$ ipython --no-banner

In [1]: import numpy as np

In [2]: from numpy import linalg as LA

In [3]: np.set_printoptions(precision=1, suppress=True, linewidth=140, sign=" ")

In [4]: rnd = lambda a: np.round(a, 1) + 0

In [5]: arr = np.load("m.npy")

In [6]: rnd(arr)
Out[6]: 
array([[ 22.7,  36.8,   4.5,   5.9, -16.4],
       [ 12.8,  17.9,  -2.6,   0.3,  -4.8],
       [  8.8,  11.3,  -3.9,  -0.9,  -1.5],
       [  6. ,   7.1,  -3.9,  -1.2,   0. ],
       [  0.8,   0.8,  -1. ,  -0.3,   0.4],
       [  0.4,   0.4,  -0.5,  -0.1,   0.2],
       [ -0.2,  -0.2,   0.2,   0. ,  -0.1],
       [ -1.5,  -2.6,   1. ,  -1.2,   0. ],
       [ -1.9,  -4.5,  -0.5,  -3.3,   1.6],
       [ -2.2,  -9.1,  -5.5,  -8.6,   6.2],
       [ -2.5, -13.2, -10.5, -13.4,  10.8],
       [ -3.2, -23. , -22.7, -24.3,  21.8]])

In [7]: U, sigma, vt = LA.svd(arr, full_matrices=False)

In [8]: rnd(U.T @ arr @ vt.T)
Out[8]: 
array([[ 69.9,   0. ,   0. ,   0. ,   0. ],
       [  0. ,  33.2,   0. ,   0. ,   0. ],
       [  0. ,   0. ,   4.6,   0. ,   0. ],
       [  0. ,   0. ,   0. ,   0. ,   0. ],
       [  0. ,   0. ,   0. ,   0. ,   0. ]])

In [9]: print((sigma > 1e-8).sum())
3

In [10]: np.abs(U[:, 0]).round(6).argmax()
Out[10]: np.int64(0)

In [11]: z = arr[:, 4] > np.median(arr[:, 4])

In [12]: f = arr[z].mean(axis=0) - arr[~z].mean(axis=0)

In [13]: z.astype(int)
Out[13]: array([ 0,  0,  0,  0,  1,  1,  0,  0,  1,  1,  1,  1])

In [14]: print(rnd((((arr - arr.mean(axis=0)) @ f > 0) == z).mean()))
0.8

In [15]: ((arr - arr.mean(axis=0)) @ f > 0).astype(int)
Out[15]: array([ 0,  0,  0,  0,  0,  0,  0,  1,  1,  1,  1,  1])

In [16]: U, sigma, vt = LA.svd(arr)

In [17]: evecs = vt[:(sigma > 1e-8).sum()]

In [18]: rng = np.random.default_rng(588)

In [19]: x0 = arr[11] + 3 * arr[9] + rng.integers(2) * np.eye(5)[0]

In [20]: rnd(x0)
Out[20]: array([ -9.9, -50.2, -39.2, -49.9,  40.3])

In [21]: print(LA.matrix_rank(np.vstack([arr, x0])))
3

In [22]: np.allclose(evecs.T @ evecs @ x0, x0)
Out[22]: True
